In [1]: import numpy as np

In [2]: np.set_printoptions(precision=3, suppress=True, linewidth=120, sign=" ")

In [3]: tidy = lambda a: np.round(a, 3) + 0

In [4]: mat = np.loadtxt("block19.csv", delimiter=",")

In [5]: tidy(mat)
Out[5]: 
array([[ 0.36 ,  0.36 ,  0.16 ,  0.04 ,  0.08 ],
       [ 0.222,  0.25 ,  0.194,  0.25 ,  0.083],
       [ 0.048,  0.429,  0.143,  0.143,  0.238],
       [ 0.111,  0.296,  0.148,  0.333,  0.111],
       [ 0.138,  0.103,  0.276,  0.31 ,  0.172]])

In [6]: other = np.array([[2, -2, 2], [1, 0, 1]])

In [7]: cent = np.kron(other, mat)

In [8]: np.linalg.matrix_rank(cent)
Out[8]: np.int64(10)

In [9]: tidy(np.linalg.norm(cent, 2)), tidy(np.linalg.norm(other, 2) * np.linalg.norm(mat, 2))
Out[9]: (np.float64(3.78), np.float64(3.78))

In [10]: tidy(np.sort(np.abs(np.linalg.eigvals(mat)))[::-1])
Out[10]: array([ 1.   ,  0.277,  0.185,  0.151,  0.016])

In [11]: pr = np.eye(5)[0]

In [12]: for _ in range(7):
    ...:     pr = pr @ mat
    ...:     print(pr.round(3))
    ...: 
[ 0.36  0.36  0.16  0.04  0.08]
[ 0.233  0.308  0.178  0.165  0.115]
[ 0.195  0.298  0.179  0.203  0.125]
[ 0.185  0.294  0.179  0.214  0.127]
[ 0.182  0.294  0.179  0.218  0.128]
[ 0.181  0.293  0.179  0.218  0.128]
[ 0.181  0.293  0.179  0.219  0.128]

In [13]: Q, Rm = np.linalg.qr(mat)

In [14]: np.trace(Q @ Q.T)
Out[14]: np.float64(5.0)

In [15]: tidy(Q @ Rm)
Out[15]: 
array([[ 0.36 ,  0.36 ,  0.16 ,  0.04 ,  0.08 ],
       [ 0.222,  0.25 ,  0.194,  0.25 ,  0.083],
       [ 0.048,  0.429,  0.143,  0.143,  0.238],
       [ 0.111,  0.296,  0.148,  0.333,  0.111],
       [ 0.138,  0.103,  0.276,  0.31 ,  0.172]])

In [16]: other = mat / np.sqrt((mat ** 2).mean(axis=1, keepdims=True))

In [17]: tidy(other[2])
Out[17]: array([ 0.2,  1.8,  0.6,  0.6,  1. ])

In [18]: tidy(np.linalg.norm(other, axis=1))
Out[18]: array([ 2.236,  2.236,  2.236,  2.236,  2.236])

In [19]: other = np.array([[3]])

In [20]: cent = np.array([[2, 3, 4], [-1, 2, 3], [3, -2, 2]])

In [21]: J = np.block([[other, np.zeros((1, 3))], [np.zeros((3, 1)), cent]])

In [22]: J
Out[22]: 
array([[ 3.,  0.,  0.,  0.],
       [ 0.,  2.,  3.,  4.],
       [ 0., -1.,  2.,  3.],
       [ 0.,  3., -2.,  2.]])

In [23]: x0 = np.array([2, -5, 3, 7])

In [24]: rhs = J @ x0

In [25]: b, lr = np.zeros(4), 1 / np.linalg.norm(J, 2) ** 2

In [26]: for i in range(5):
    ...:     b -= lr * J.T @ (J @ b - rhs)
    ...:     if i % 1 == 0: print(i, round(np.linalg.norm(J @ b - rhs), 3))
    ...: 
0 14.579
1 10.142
2 7.835
3 6.627
4 5.936

In [27]: tidy(b)
Out[27]: array([ 1.424, -2.401,  5.106,  4.871])

In [28]: other = np.array([[6, 3], [5, 1], [1, 3], [1, 5]])

In [29]: np.einsum("ik,kj->ji", J, other)
Out[29]: 
array([[ 18.,  17.,   0.,  15.],
       [  9.,  31.,  20.,   7.]])

In [30]: np.linalg.matrix_rank(J @ other)
Out[30]: np.int64(2)

In [31]: np.einsum("ij->j", J)
Out[31]: array([ 3.,  4.,  3.,  9.])

In [32]: other = J / np.linalg.norm(J, axis=1, keepdims=True)

In [33]: cov = other @ other.T

In [34]: (np.abs(cov) > 0.9).astype(int)
Out[34]: 
array([[ 1,  0,  0,  0],
       [ 0,  1,  0,  0],
       [ 0,  0,  1,  0],
       [ 0,  0,  0,  1]])

In [35]: tidy(cov[3])
Out[35]: array([ 0.   ,  0.36 , -0.065,  1.   ])

In [36]: tidy(np.linalg.norm(other, axis=1))
Out[36]: array([ 1.,  1.,  1.,  1.])

In [37]: A = np.load("run16.npy")

In [38]: A
Out[38]: 
array([[ 1.  ,  0.7 ,  0.49],
       [ 0.7 ,  1.  ,  0.7 ],
       [ 0.49,  0.7 ,  1.  ]])

In [39]: Q = A.astype(float).copy()

In [40]: for j in range(3):
    ...:     Q[:, j] -= Q[:, :j] @ (Q[:, :j].T @ Q[:, j])
    ...:     Q[:, j] /= np.linalg.norm(Q[:, j])
    ...: 

In [41]: tidy(Q)
Out[41]: 
array([[ 0.76 , -0.65 ,  0.   ],
       [ 0.532,  0.623, -0.573],
       [ 0.373,  0.436,  0.819]])

In [42]: tidy((mat + mat.T) / 2)
Out[42]: 
array([[ 0.36 ,  0.291,  0.104,  0.076,  0.109],
       [ 0.291,  0.25 ,  0.312,  0.273,  0.093],
       [ 0.104,  0.312,  0.143,  0.146,  0.257],
       [ 0.076,  0.273,  0.146,  0.333,  0.211],
       [ 0.109,  0.093,  0.257,  0.211,  0.172]])

In [43]: np.allclose(mat, mat.T)
Out[43]: False

In [44]: tidy((mat - mat.T) / 2)
Out[44]: 
array([[ 0.   ,  0.069,  0.056, -0.036, -0.029],
       [-0.069,  0.   , -0.117, -0.023, -0.01 ],
       [-0.056,  0.117,  0.   , -0.003, -0.019],
       [ 0.036,  0.023,  0.003,  0.   , -0.1  ],
       [ 0.029,  0.01 ,  0.019,  0.1  ,  0.   ]])

In [45]: rng = np.random.default_rng(171770)

In [46]: arr = np.array([[-2, 3, 2, -2, 0], [-3, -1, 3, 1, -3], [-1, 2, -2, 1, 3]]) * (rng.random((3, 5)) < 0.3)

In [47]: arr
Out[47]: 
array([[ 0,  0,  2,  0,  0],
       [ 0,  0,  3,  0,  0],
       [ 0,  0,  0,  0,  0]])

In [48]: tidy(np.trace(np.linalg.pinv(arr) @ arr))
Out[48]: np.float64(1.0)

In [49]: np.allclose(arr[:-1].T @ np.linalg.lstsq(arr[:-1].T, arr[-1])[0], arr[-1])
Out[49]: True

In [50]: np.unique(arr.round(6), axis=0).shape
Out[50]: (3, 5)

In [51]: x0 = np.array([3, 1, 1, 3, 3])

In [52]: a = np.maximum(arr @ x0, 0)

In [53]: np.maximum(arr @ (3 * x0), 0)
Out[53]: array([ 6,  9,  0])

In [54]: arr * (a > 1e-9)[:, None]
Out[54]: 
array([[ 0,  0,  2,  0,  0],
       [ 0,  0,  3,  0,  0],
       [ 0,  0,  0,  0,  0]])

In [55]: M = np.load("x.npy")

In [56]: M
Out[56]: 
array([[-3, -2, -1,  0,  1],
       [ 2,  3,  4,  5,  6],
       [ 7,  8,  9, 10, 11],
       [12, 13, 14, 15, 16]])

In [57]: other = np.array([[6, 5], [3, 4]])

In [58]: cent = np.kron(other, M)

In [59]: tidy(np.linalg.norm(cent, 2)), tidy(np.linalg.norm(other, 2) * np.linalg.norm(M, 2))
Out[59]: (np.float64(356.368), np.float64(356.368))

In [60]: cent
Out[60]: 
array([[-18, -12,  -6,   0,   6, -15, -10,  -5,   0,   5],
       [ 12,  18,  24,  30,  36,  10,  15,  20,  25,  30],
       [ 42,  48,  54,  60,  66,  35,  40,  45,  50,  55],
       [ 72,  78,  84,  90,  96,  60,  65,  70,  75,  80],
       [ -9,  -6,  -3,   0,   3, -12,  -8,  -4,   0,   4],
       [  6,   9,  12,  15,  18,   8,  12,  16,  20,  24],
       [ 21,  24,  27,  30,  33,  28,  32,  36,  40,  44],
       [ 36,  39,  42,  45,  48,  48,  52,  56,  60,  64]])

In [61]: np.linalg.matrix_rank(cent)
Out[61]: np.int64(4)

In [62]: rk = np.linalg.matrix_rank(cent)

In [63]: rk
Out[63]: np.int64(4)

In [64]: N = np.linalg.svd(cent)[2][rk:].T

In [65]: [int(np.linalg.matrix_rank(np.delete(cent, i, axis=0))) for i in range(8)]
Out[65]: [4, 4, 4, 4, 4, 4, 4, 4]

In [66]: np.allclose(cent @ N, 0)
Out[66]: True

In [67]: [int(np.linalg.matrix_rank(cent[:i])) for i in range(1, len(cent) + 1)]
Out[67]: [1, 2, 2, 2, 3, 4, 4, 4]

In [68]: N.shape
Out[68]: (10, 6)

In [69]: [round(float(x), 3) for x in np.linalg.svd(M, compute_uv=False)[:3]]
Out[69]: [38.643, 4.092, 0.0]

In [70]: np.linalg.cond(M) > 100
Out[70]: np.True_

In [71]: np.linalg.matrix_rank(M, rtol=0.1)
Out[71]: np.int64(2)

In [72]: U, sv, vt = np.linalg.svd(M)

In [73]: tidy(sv)
Out[73]: array([ 38.643,   4.092,   0.   ,   0.   ])

In [74]: np.argmax(sv[:-1] / (sv[1:] + 1e-6)) + 1
Out[74]: np.int64(2)

In [75]: other = U[:, :2] @ np.diag(sv[:2]) @ vt[:2]

In [76]: tidy(np.linalg.norm(M - other) / np.linalg.norm(M))
Out[76]: np.float64(0.0)

In [77]: np.linalg.matrix_rank(M, rtol=0.05)
Out[77]: np.int64(2)

In [78]: tidy(other)
Out[78]: 
array([[-3., -2., -1.,  0.,  1.],
       [ 2.,  3.,  4.,  5.,  6.],
       [ 7.,  8.,  9., 10., 11.],
       [12., 13., 14., 15., 16.]])

In [79]: tidy(np.linalg.norm(M - other, 2)), tidy(sv[2])
Out[79]: (np.float64(0.0), np.float64(0.0))

In [80]: cov = M.T @ M

In [81]: np.allclose(cov, cov.T)
Out[81]: True

In [82]: np.diag(cov)
Out[82]: array([ 206,  246,  294,  350,  414])

In [83]: cov
Out[83]: 
array([[ 206,  224,  242,  260,  278],
       [ 224,  246,  268,  290,  312],
       [ 242,  268,  294,  320,  346],
       [ 260,  290,  320,  350,  380],
       [ 278,  312,  346,  380,  414]])

In [84]: (M @ M.T).shape
Out[84]: (4, 4)

In [85]: np.trace(cov), (M ** 2).sum()
Out[85]: (np.int64(1510), np.int64(1510))

In [86]: W0 = np.abs(np.array([[3, 0, 3, 2, 2],
    ...:     [3, 2, 0, 1, 3],
    ...:     [1, 0, 2, 1, 0],
    ...:     [2, 3, 0, 3, 3],
    ...:     [2, 1, 1, 1, 3]])) + np.eye(5)

In [87]: W0 = W0 / W0.sum(axis=1, keepdims=True)

In [88]: tidy(W0)
Out[88]: 
array([[ 0.364,  0.   ,  0.273,  0.182,  0.182],
       [ 0.3  ,  0.3  ,  0.   ,  0.1  ,  0.3  ],
       [ 0.2  ,  0.   ,  0.6  ,  0.2  ,  0.   ],
       [ 0.167,  0.25 ,  0.   ,  0.333,  0.25 ],
       [ 0.222,  0.111,  0.111,  0.111,  0.444]])

In [89]: proj = np.triu(np.array([[2, 2, 0, 0, 2],
    ...:     [4, 4, 2, 2, 3],
    ...:     [3, 4, 4, 0, 5],
    ...:     [1, 1, 4, 4, 0],
    ...:     [3, 1, 2, 2, 2]]), 1) + np.eye(5)

In [90]: other = proj @ W0 @ np.linalg.inv(proj)

In [91]: tidy(np.poly(other))
Out[91]: array([ 1.   , -2.041,  1.427, -0.447,  0.066, -0.004])

In [92]: tidy(np.trace(other)), tidy(np.trace(W0))
Out[92]: (np.float64(2.041), np.float64(2.041))
